>>> import numpy as np
>>> from numpy import linalg as LA
>>> np.set_printoptions(suppress=True, linewidth=100)
>>> Y = np.array([[1, 1], [1, -1]])
>>> rng = np.random.default_rng(239)
>>> A = np.kron(Y, np.kron(Y, Y))[rng.permutation(8)][:5]
>>> A
array([[ 1, -1,  1, -1, -1,  1, -1,  1],
       [ 1,  1,  1,  1,  1,  1,  1,  1],
       [ 1,  1, -1, -1, -1, -1,  1,  1],
       [ 1, -1,  1, -1,  1, -1,  1, -1],
       [ 1, -1, -1,  1, -1,  1,  1, -1]])
>>> x0 = np.array([4, 4, 1, -3, 5, 0, 3, -5])
>>> (A @ x0).argmax()
np.int64(3)
>>> A @ np.ones(8)
array([0., 8., 0., 0., 0.])
>>> LA.norm(A @ x0) <= LA.norm(A, 2) * LA.norm(x0) + 1e-9
np.True_
>>> np.einsum("ij,j->i", A, x0)
array([-9,  9,  3, 17, -1])
>>> Y = A / LA.norm(A, axis=1, keepdims=True)
>>> gram = Y @ Y.T
>>> np.degrees(np.arccos(np.clip(gram[3, 1], -1, 1)))
np.float64(90.0)
>>> (np.abs(gram) > 0.9).astype(int)
array([[1, 0, 0, 0, 0],
       [0, 1, 0, 0, 0],
       [0, 0, 1, 0, 0],
       [0, 0, 0, 1, 0],
       [0, 0, 0, 0, 1]])
>>> (gram - 2 * np.eye(5)).round(6).argmax(axis=1)
array([1, 0, 0, 0, 0])
>>> f = np.array([2, 2])
>>> np.correlate(A[3], A[0], "full")
array([ 1, -2,  3, -4,  3, -2,  1,  0, -1,  2, -3,  4, -3,  2, -1])
>>> A[4] @ A[0]
np.int64(0)
>>> round(LA.norm(A[4], 1), 3), round(float(LA.norm(A[4], np.inf)), 3)
(np.float64(8.0), 1.0)
>>> LA.norm(A, axis=1).argmax()
np.int64(0)
>>> round(float(LA.norm(A[4] - A[0])), 3)
4.0
>>> round(LA.norm(A, 2), 3)
np.float64(2.828)
>>> m1 = np.diag(np.array([-1, 1, 2, 1])) + 3 * np.eye(4, k=1) + 3 * np.eye(4, k=-1)
>>> m1
array([[-1.,  3.,  0.,  0.],
       [ 3.,  1.,  3.,  0.],
       [ 0.,  3.,  2.,  3.],
       [ 0.,  0.,  3.,  1.]])
>>> w, evecs = LA.eigvalsh(m1)
Traceback (most recent call last):
  File "<python-input-26>", line 1, in <module>
    w, evecs = LA.eigvalsh(m1)
    ^^^^^^^^
ValueError: too many values to unpack (expected 2)
>>> w, evecs = LA.eigh(m1)
>>> np.abs(evecs[:, -1]).round(6).argmax()
np.int64(2)
>>> np.round(np.abs(evecs[:, -1]), 3)
array([0.23 , 0.544, 0.696, 0.409])
>>> np.round(w.sum(), 3), np.trace(m1)
(np.float64(3.0), np.float64(3.0))
>>> w.round(3)
array([-4.054, -1.375,  2.322,  6.106])
>>> blk = np.stack([m1, -3 * m1, m1[::-1]])
>>> blk.shape
(3, 4, 4)
>>> np.round(LA.norm(blk, axis=(1, 2)), 3)
array([ 7.81 , 23.431,  7.81 ])
>>> LA.matrix_rank(blk)
array([4, 4, 4])
>>> blk.sum(axis=0)
array([[ 2., -6.,  3.,  1.],
       [-6.,  1., -4.,  3.],
       [ 3., -5., -1., -6.],
       [-1.,  3., -6., -2.]])
>>> [round(float(LA.det(m1[:i, :i])), 2) + 0 for i in range(1, 5)]
[-1.0, -10.0, -11.0, 79.0]
>>> Q, evecs = LA.qr(m1[:, :1])[0], LA.qr(m1[:, 1:])[0]
>>> s = LA.svd(Q.T @ evecs, compute_uv=False)
>>> round(LA.norm(Q @ Q.T - evecs @ evecs.T, 2), 3)
np.float64(1.0)
>>> Y = LA.invert(m1)
Traceback (most recent call last):
  File "<python-input-41>", line 1, in <module>
    Y = LA.invert(m1)
        ^^^^^^^^^
AttributeError: module 'numpy.linalg' has no attribute 'invert'
>>> Y = LA.inv(m1)
>>> Y.round(3)
array([[-0.203,  0.266,  0.114, -0.342],
       [ 0.266,  0.089,  0.038, -0.114],
       [ 0.114,  0.038, -0.127,  0.38 ],
       [-0.342, -0.114,  0.38 , -0.139]])
>>> J = np.load("data.npy")
>>> J
array([[ 1.1,  0.2,  1.5, -0.4,  1.2,  0. , -0.3,  0.5, -0.1],
       [-2.2,  1. ,  0. ,  0.9,  1.1, -0.7,  1.8, -2. ,  0.9],
       [ 0.3,  0.2,  1.1, -1.3,  0.8, -1.2, -0.2, -5. ,  0.1],
       [ 1. ,  1.1, -0.1, -0.2, -0.3, -0.8,  2. ,  8. , -0.2],
       [ 0.1, -1.7,  0.1, -0.3, -0.6, -0.2, -1.8, -4.5, -0.4],
       [ 2.3,  0. ,  0.8, -0.5,  0.9,  1.8, -0.3,  4.5,  0.7],
       [-0.5, -0.1,  1.6, -0.1,  0.4, -0.7, -0.9, -5. ,  1.5],
       [-1.4,  1. , -0.7, -0.3,  0.1, -0.3,  1.6,  3.5, -1. ]])
>>> # column 7 is much longer than the rest
>>> A.sum(axis=1)
array([0, 8, 0, 0, 0])
>>> round(float(LA.norm(A)), 3)
6.325
>>> np.abs(A).max()
np.int64(1)
>>> A.shape
(5, 8)
>>> LA.rank(A)
Traceback (most recent call last):
  File "<python-input-51>", line 1, in <module>
    LA.rank(A)
    ^^^^^^^
AttributeError: module 'numpy.linalg' has no attribute 'rank'
>>> Y = J / LA.norm(J, axis=1, keepdims=True)
>>> gram = Y @ Y.T
>>> np.argwhere(np.triu(np.abs(gram) > 0.95, 1))
array([], shape=(0, 2), dtype=int64)
>>> np.round(LA.norm(Y, axis=1), 3)
array([1., 1., 1., 1., 1., 1., 1., 1.])
>>> Y = np.array([[2, 0],
...     [-2, -1],
...     [3, 2],
...     [3, 2],
...     [1, 3],
...     [0, -3],
...     [-1, 3],
...     [-2, -3],
...     [2, 3]])
>>> np.round(Y.T @ J.T, 3)
array([[  5.4,   1.4,  10.8, -19.8,  12.4,  -0.9,  18. , -18.3],
       [  2.9,  20.3,  20.1, -18.8,   7. , -14.4,  23.2, -10.5]])
>>> np.round(np.einsum("ik,kj->ji", J, Y), 3)
array([[  5.4,   1.4,  10.8, -19.8,  12.4,  -0.9,  18. , -18.3],
       [  2.9,  20.3,  20.1, -18.8,   7. , -14.4,  23.2, -10.5]])
